% python3 -q
>>> import numpy as np
>>> from numpy import linalg as LA
>>> np.set_printoptions(precision=1, suppress=True, linewidth=120, sign=" ")
>>> W0 = np.load("layer3.npy")
>>> print(W0)
[[ 3.  1.  0.  0.  0.  0.  0.  0.]
 [ 0.  3.  1.  0.  0.  0.  0.  0.]
 [ 0.  0.  3.  1.  0.  0.  0.  0.]
 [ 0.  0.  0.  3.  1.  0.  0.  0.]
 [ 0.  0.  0.  0.  3.  1.  0.  0.]
 [ 0.  0.  0.  0.  0.  3.  1.  0.]
 [ 0.  0.  0.  0.  0.  0.  3.  1.]
 [ 0.  0.  0.  0.  0.  0.  0.  3.]]
>>> x0 = np.array([2, 3, 0, 5, -5, -2, 1, -3])
>>> y = W0 @ x0
>>> print(y)
[  9.   9.   5.  10. -17.  -5.   0.  -9.]
>>> print(LA.solve(W0, y))
[ 2.  3.  0.  5. -5. -2.  1. -3.]
>>> print(np.round(LA.solve(W0.T, W0[2]), 1) + 0)
[ 0.  0.  1.  0.  0.  0.  0.  0.]
>>> print(LA.solve(W0, y + W0[:, 5]))
[ 2.  3.  0.  5. -5. -1.  1. -3.]
>>> print(LA.solve(W0, W0[:, 7]))
[ 0.  0.  0.  0.  0.  0.  0.  1.]
>>> f = np.array([8, 7, 2])
>>> print(np.cross(W0[6, :3], W0[5, :3]))
[ 0.  0.  0.]
>>> rng = np.random.default_rng(29)
>>> z = rng.permutation(8)
>>> print(z)
[ 5  3  0  6  7  2  4  1]
>>> other = W0[z][:, z]
>>> print(round(LA.det(other), 1), np.round(LA.det(W0[z]), 1))
6561.0 6561.0
>>> print(np.sort(np.abs(LA.eigvals(other))))
[ 3.  3.  3.  3.  3.  3.  3.  3.]
>>> other = W0 + rng.integers(-2, 3, (8, 6)) @ rng.integers(-2, 3, (6, 8))
>>> print(other)
[[ -4.  -3.  -5.   0.   3.  -2.   1.  -6.]
 [-10.  -5.  -1.  -2.  10.  -7.   4.  -3.]
 [  5.  -3.   3.   8.  -1.   3.  -2.   9.]
 [  8.   2.  -6.  -9.   7.  -3.  -5.   7.]
 [  3.  -1.  -4.  -2.  10.  -8.  -3.   6.]
 [  4.   6.   6.   1.   4.  -5.   3.   5.]
 [ -2.  -1.   0.   4.  -4.   0.   2.  -2.]
 [  2.   5.   6.  -5.   0.  -4.   1.   3.]]
>>> print(np.round(LA.svd(other - W0, compute_uv=False), 1) + 0)
[ 24.7  22.8  15.1  13.7   6.    2.9   0.    0. ]
>>> print(LA.matrix_rank(other - W0, tol=1e-8))
6
>>> print(other - W0)
[[ -7.  -4.  -5.   0.   3.  -2.   1.  -6.]
 [-10.  -8.  -2.  -2.  10.  -7.   4.  -3.]
 [  5.  -3.   0.   7.  -1.   3.  -2.   9.]
 [  8.   2.  -6. -12.   6.  -3.  -5.   7.]
 [  3.  -1.  -4.  -2.   7.  -9.  -3.   6.]
 [  4.   6.   6.   1.   4.  -8.   2.   5.]
 [ -2.  -1.   0.   4.  -4.   0.  -1.  -3.]
 [  2.   5.   6.  -5.   0.  -4.   1.   0.]]
>>> print(np.abs(other - W0).sum(axis=1))
[ 28.  46.  30.  49.  35.  36.  15.  23.]
>>> other = np.array([[0, 8, 4, 2, 9, 0],
...     [6, 5, 1, 5, 0, 7],
...     [5, 0, 3, 8, 2, 3],
...     [3, 9, 5, 4, 6, 6],
...     [9, 7, 6, 8, 2, 8],
...     [7, 0, 4, 3, 3, 9]])
>>> other[-1] = other[0]
>>> mat = other + 0.3 * np.eye(6)
>>> print(mat)
[[ 0.3  8.   4.   2.   9.   0. ]
 [ 6.   5.3  1.   5.   0.   7. ]
 [ 5.   0.   3.3  8.   2.   3. ]
 [ 3.   9.   5.   4.3  6.   6. ]
 [ 9.   7.   6.   8.   2.3  8. ]
 [ 0.   8.   4.   2.   9.   0.3]]
>>> left, s, VT = LA.svd(mat)
>>> print(s.round(1) + 0)
[ 28.9  14.5   6.    2.    1.6   0. ]
>>> other = left[:, :5] @ np.diag(s[:5]) @ VT[:5]
>>> print(round(float(LA.norm(mat - other) / LA.norm(mat)), 1))
0.0
>>> print(other.round(1) + 0)
[[ 0.3  8.   4.   2.   9.   0. ]
 [ 6.   5.3  1.   5.   0.   7. ]
 [ 5.   0.   3.3  8.   2.   3. ]
 [ 3.   9.   5.   4.3  6.   6. ]
 [ 9.   7.   6.   8.   2.3  8. ]
 [ 0.   8.   4.   2.   9.   0.3]]
>>> print(LA.matrix_rank(mat, rtol=0.05))
5
>>> print(LA.cond(mat) > 100)
True
>>> z = rng.permutation(6)
>>> print(z)
[ 5  0  1  2  3  4]
>>> other = mat[z][:, z]
>>> print(np.allclose(other, mat))
False
>>> print(np.trace(other))
15.8
>>> print(np.round(np.sort(np.abs(LA.eigvals(other))), 1) + 0)
[  0.    0.3   2.7   3.7  13.3  27.7]
>>> print(np.diag(other))
[ 0.3  0.3  5.3  3.3  4.3  2.3]
>>> F = np.load("arr.npy")
>>> print(F)
[[ 2  0  0  3  1  2  3  2]
 [ 0  0  2  2  3  3  2  1]
 [ 1  0  3  1  0  0  2  3]
 [ 3  0  2  0  2  2  3  2]
 [ 0  3  0  0  2  0  3  3]
 [ 0  3  0  0  1  0  2  1]
 [ 0  0  2  3  3  2  3  2]
 [ 3  0  1  2  0  2  1  3]]
>>> x0 = np.array([-3, 3, -1, 2, 0, 2, 1, 1])
>>> a = np.maximum(F @ x0, 0)
>>> print(np.tanh(F @ x0))
[ 1.   1.   0.8 -1.   1.   1.   1.   1. ]
>>> print(np.maximum(F @ x0, 0) - np.maximum(-F @ x0, 0))
[ 9 11  1 -2 15 12 13  2]
>>> print(np.maximum(F @ (3 * x0), 0))
[ 27  33   3   0  45  36  39   6]
>>> print(F.T @ a)
[  25   81   53   93  123   81  161  121]
>>> print(a)
[  9  11   1   0  15  12  13   2]
>>> print(F * (a > 1e-9)[:, None])
[[ 2  0  0  3  1  2  3  2]
 [ 0  0  2  2  3  3  2  1]
 [ 1  0  3  1  0  0  2  3]
 [ 0  0  0  0  0  0  0  0]
 [ 0  3  0  0  2  0  3  3]
 [ 0  3  0  0  1  0  2  1]
 [ 0  0  2  3  3  2  3  2]
 [ 3  0  1  2  0  2  1  3]]
>>> arr = np.load("run9.npy")
>>> print(arr)
[[ 2.1  1.   1.   3.   2.   0. ]
 [ 0.   2.1  3.   0.   2.   1. ]
 [ 0.   0.   2.1  1.   3.   0. ]
 [ 2.   2.   1.   3.1  2.   0. ]
 [ 0.   0.   3.   2.   1.1  0. ]
 [ 2.   1.   1.   3.   2.   0.1]]
>>> other = arr + rng.integers(-2, 3, (6, 5)) @ rng.integers(-2, 3, (5, 6))
>>> print(other)
[[  8.1  -4.   11.    0.    0.   -3. ]
 [ -3.   -2.9   3.   -5.    4.    0. ]
 [-10.   -2.    2.1  -7.   -1.    2. ]
 [  6.    7.    5.    6.1  -2.    0. ]
 [  0.    1.  -11.    5.   15.1  -3. ]
 [  7.    7.    1.    7.    0.   -0.9]]
>>> print(np.round(LA.svd(other - arr, compute_uv=False), 1) + 0)
[ 23.2  18.1  11.6   3.1   0.9   0. ]
>>> x0 = np.array([2, 0, 2, 1, 1, 0])
>>> y = other @ x0
>>> c, lr = np.zeros(6), 1 / LA.norm(other, 2) ** 2
>>> for i in range(300):
...     c -= lr * other.T @ (other @ c - y)
...     if i % 50 == 0: print(i, round(LA.norm(other @ c - y), 1))
... 
0 15.6
50 0.3
100 0.3
150 0.3
200 0.3
250 0.3
>>> print(c)
[ 2.   0.2  1.9  0.8  0.9 -0.6]
>>> X = np.array([[-2, 2, 2, 0, -1, -1],
...     [0, -1, 1, 1, 0, 1],
...     [0, 2, 2, 0, 1, 1],
...     [1, 2, 1, 1, 0, -2],
...     [2, 2, 0, -1, 0, -2]])
>>> X[:, 5] = 2 * X[:, 1]
>>> print(X)
[[-2  2  2  0 -1  4]
 [ 0 -1  1  1  0 -2]
 [ 0  2  2  0  1  4]
 [ 1  2  1  1  0  4]
 [ 2  2  0 -1  0  4]]
>>> left, s, VT = LA.svd(X, full_matrices=False)
>>> print(np.round(np.abs(VT[0]), 1) + 0)
[ 0.   0.4  0.2  0.   0.   0.9]
>>> print(s / s[0])
[ 1.   0.4  0.2  0.1  0.1]
>>> print(round(float(np.sqrt((s ** 2).sum())), 1), round(float(LA.norm(X)), 1))
10.4 10.4
>>> print(np.round(left.T @ X @ VT.T, 1) + 0)
[[ 9.5  0.   0.   0.   0. ]
 [ 0.   3.5  0.   0.   0. ]
 [ 0.   0.   2.1  0.   0. ]
 [ 0.   0.   0.   1.3  0. ]
 [ 0.   0.   0.   0.   0.8]]
>>> print(np.abs(left[:, 0]).round(6).argmax())
2
>>> print(left.shape, s.shape, VT.shape)
(5, 5) (5,) (5, 6)
>>> print(s)
[ 9.5  3.5  2.1  1.3  0.8]
>>> other = X / np.sqrt((X ** 2).mean(axis=1, keepdims=True))
>>> print(LA.matrix_rank(other) == LA.matrix_rank(X))
True
>>> print(LA.matrix_rank(X - X.mean(axis=1, keepdims=True)))
5
>>> print(X.sum(axis=1))
[ 5 -1  9  9  7]
>>> X[:, 6]
Traceback (most recent call last):
  File "<python-input-79>", line 1, in <module>
    X[:, 6]
    ~^^^^^^
IndexError: index 6 is out of bounds for axis 1 with size 6
>>> LA.rank(X)
Traceback (most recent call last):
  File "<python-input-80>", line 1, in <module>
    LA.rank(X)
    ^^^^^^^
AttributeError: module 'numpy.linalg' has no attribute 'rank'
>>> print(np.round(LA.norm(X), 1))
10.4
>>> print(X.shape)
(5, 6)
>>> print(X - X[0])
[[ 0  0  0  0  0  0]
 [ 2 -3 -1  1  1 -6]
 [ 2  0  0  0  2  0]
 [ 3  0 -1  1  1  0]
 [ 4  0 -2 -1  1  0]]
>>> print(np.abs(X).max())
4
>>> print(LA.matrix_rank(X))
5
>>> print(X.mean(axis=0))
[ 0.2  1.4  1.2  0.2  0.   2.8]
>>> def softmax(z):
...     e = np.exp(z - z.max(axis=-1, keepdims=True))
...     return e / e.sum(axis=-1, keepdims=True)
... 
>>> print(softmax(X).sum(axis=1))
[ 1.  1.  1.  1.  1.]
>>> print(np.round(softmax(10 * X[0]), 1) + 0)
[ 0.  0.  0.  0.  0.  1.]
>>> att = X @ X.T / np.sqrt(6)
>>> print(np.round(softmax(att + np.triu(np.full(att.shape, -np.inf), 1)), 1) + 0)
[[ 1.   0.   0.   0.   0. ]
 [ 0.   1.   0.   0.   0. ]
 [ 0.3  0.   0.7  0.   0. ]
 [ 0.2  0.   0.3  0.5  0. ]
 [ 0.   0.   0.1  0.1  0.7]]
>>> f = np.array([-2, 5])
>>> print(np.correlate(mat[0], mat[2], "full"))
[   0.9   24.6   30.4   79.    89.4   48.7  118.6   49.7   10.    45.     0. ]
>>> print(np.array([np.convolve(row, f, "same") for row in mat]))
[[ -0.6 -14.5  32.   16.   -8.   45. ]
 [-12.   19.4  24.5  -5.   25.  -14. ]
 [-10.   25.   -6.6   0.5  36.    4. ]
 [ -6.   -3.   35.   16.4   9.5  18. ]
 [-18.   31.   23.   14.   35.4  -4.5]
 [  0.  -16.   32.   16.   -8.   44.4]]
>>> print(np.cross(mat[0, :3], mat[2, :3]))
[ 26.4  19.  -40. ]
>>> E = np.loadtxt("sample9.csv", delimiter=",")
>>> print(E)
[[ 0.2  0.   0.1 -0.2]
 [-2.2  2.1 -4.4  4.4]
 [-1.   1.  -2.   2.3]
 [ 1.2 -1.   2.1 -2.1]
 [-0.9  0.8 -1.4  1.9]
 [-1.   1.  -2.   1.9]
 [-0.7  0.7 -1.4  1.4]
 [-0.6  0.6 -1.3  1.3]
 [ 0.4 -0.5  0.9 -1.2]
 [-0.7  0.5 -1.2  1.2]
 [-1.8  1.8 -3.8  3.7]
 [-0.9  0.8 -2.   1.8]
 [-0.3  0.2 -0.7  0.7]
 [-0.5  0.4 -0.9  0.9]
 [ 0.8 -0.9  1.8 -1.9]
 [-0.7  0.8 -1.7  1.8]
 [-0.3  0.1 -0.5  0.5]
 [-0.5  0.3 -0.7  0.7]
 [-0.3  0.4 -0.7  0.6]
 [ 0.9 -0.7  1.7 -1.7]
 [ 0.8 -0.8  1.7 -1.5]
 [-0.8  0.6 -1.6  1.3]
 [-0.8  0.6 -1.3  1.3]
 [ 1.4 -1.4  3.  -2.9]
 [-0.3  0.3 -0.8  0.7]
 [ 0.7 -0.7  1.1 -1.1]
 [ 0.1  0.   0.4 -0.2]
 [ 0.  -0.1  0.4 -0.3]
 [-0.4  0.6 -1.2  1.1]
 [ 2.  -2.   3.7 -3.9]
 [ 1.4 -1.4  2.9 -2.8]
 [-0.9  0.9 -1.8  1.9]]
>>> Q, V = LA.qr(E[:, :1])[0], LA.qr(E[:, 1:])[0]
>>> s = LA.svd(Q.T @ V, compute_uv=False)
>>> print(s)
[ 1.]
>>> print((s > 0.9).sum())
1
>>> K = np.loadtxt("a.csv", delimiter=",")
>>> print(K)
[[-0.1  0.   1.   1.8 -0.1 -1.   0.6]
 [-0.3 -0.1  1.2  1.8  0.2 -0.1 -0.7]
 [ 0.5 -0.1  1.2  1.2  0.2 -0.9 -0.3]
 [ 0.   0.2  1.8  3.9 -0.1 -1.6 -0.3]
 [ 0.3 -0.4 -0.5 -1.8  0.2  1.  -0.2]
 [ 0.   0.2 -0.7 -1.   0.   0.4 -0.2]
 [ 0.5  0.  -1.  -1.1 -0.2  0.7  0.4]
 [ 0.   0.4 -1.5 -1.5 -0.4  0.8  0.2]
 [-0.1 -0.5 -0.7 -2.2  0.1  1.  -0.1]
 [-0.2 -0.1 -1.3 -3.3 -0.1  1.4  0.2]
 [-0.3 -0.1  0.4  0.9 -0.3 -0.8  0.5]
 [-0.6 -0.1 -0.3 -0.5  0.5  0.6 -0.3]
 [ 0.2  0.2  0.9  1.1  0.3 -1.  -0.2]
 [-0.2  0.2  1.6  2.9 -0.1 -1.6 -0.4]
 [ 0.   0.4  0.  -0.3  0.  -0.1 -0.3]
 [ 0.3  0.1  1.4  3.2  0.1 -2.   0. ]
 [ 0.  -0.6  0.2  1.6 -0.5 -1.  -0.3]
 [ 0.   0.6  0.4  0.8  0.2 -0.3 -0.1]
 [-0.2  0.   1.8  4.2 -0.8 -1.8  0.5]
 [-0.1  0.8  0.3  1.  -0.1 -0.6  0.5]
 [ 0.2 -0.4 -0.6  0.2  0.1  0.   0.1]
 [-0.2  0.5  0.3  0.2 -0.1 -0.5 -0.2]
 [ 0.9  0.2 -0.1  1.   0.2 -1.3 -0.1]
 [-0.1 -0.2 -0.3 -0.5  0.1  0.2  0. ]
 [ 0.1 -0.2  2.3  4.6 -0.2 -2.5 -0.3]
 [-0.3  0.1  0.8  1.1  0.1 -0.1 -0.3]
 [-0.6  0.4  0.1  0.9  0.2  0.  -0.6]
 [ 0.4  0.4 -0.2 -0.5  0.  -0.1 -0.5]
 [-0.1  0.4 -1.1 -2.2 -0.1  0.5  0. ]
 [ 0.2  0.1  2.6  4.8  0.  -2.5  0.2]
 [ 0.3  0.2 -0.4 -0.6 -0.3  0.4  0. ]
 [-0.1 -0.2 -1.8 -4.  -0.3  1.9  0.2]
 [ 0.2 -0.3  0.3 -0.2  0.1  0.2  0.1]
 [ 0.   0.3 -0.9 -1.1  0.   0.5  0.6]]
>>> z = K[:, 3] > np.median(K[:, 3])
>>> f = K[z].mean(axis=0) - K[~z].mean(axis=0)
>>> print(f.round(1) + 0)
[ 0.   0.1  1.7  3.4  0.  -1.6 -0.1]
>>> print(np.argsort(-np.abs(f).round(6), kind="stable"))
[ 3  2  5  6  1  0  4]
>>> print((((K - K.mean(axis=0)) @ f > 0) == z).mean())
1.0
>>> print(((K - K.mean(axis=0)) @ f > 0).astype(int))
[ 1  1  1  1  0  0  0  0  0  0  1  0  1  1  0  1  1  1  1  1  0  0  1  0  1  1  1  0  0  1  0  0  0  0]
>>> feats = np.loadtxt("m.csv", delimiter=",")
>>> print(feats)
[[ 2. -1.  0.  0.]
 [-3. -5.  0.  0.]
 [ 0.  0.  2. -1.]
 [ 0.  0. -3. -5.]]
>>> z = rng.permutation(4)
>>> print(z)
[ 2  0  1  3]
>>> other = feats[z][:, z]
>>> print(np.allclose(other, feats))
False
>>> w, V = LA.eig(feats)
>>> print(np.sort(LA.eigvals(feats.T)))
[-5.4 -5.4  2.4  2.4]
>>> print(np.sort(LA.eigvals(feats @ feats)))
[  5.8   5.8  29.2  29.2]
>>> print(np.round(feats @ V[:, 0] - w[0] * V[:, 0], 1) + 0)
[ 0.  0.  0.  0.]
>>> print(np.round(np.prod(w), 1))
169.0
>>> print(np.sort(LA.eigvals(LA.inv(feats))))
[-0.2 -0.2  0.4  0.4]
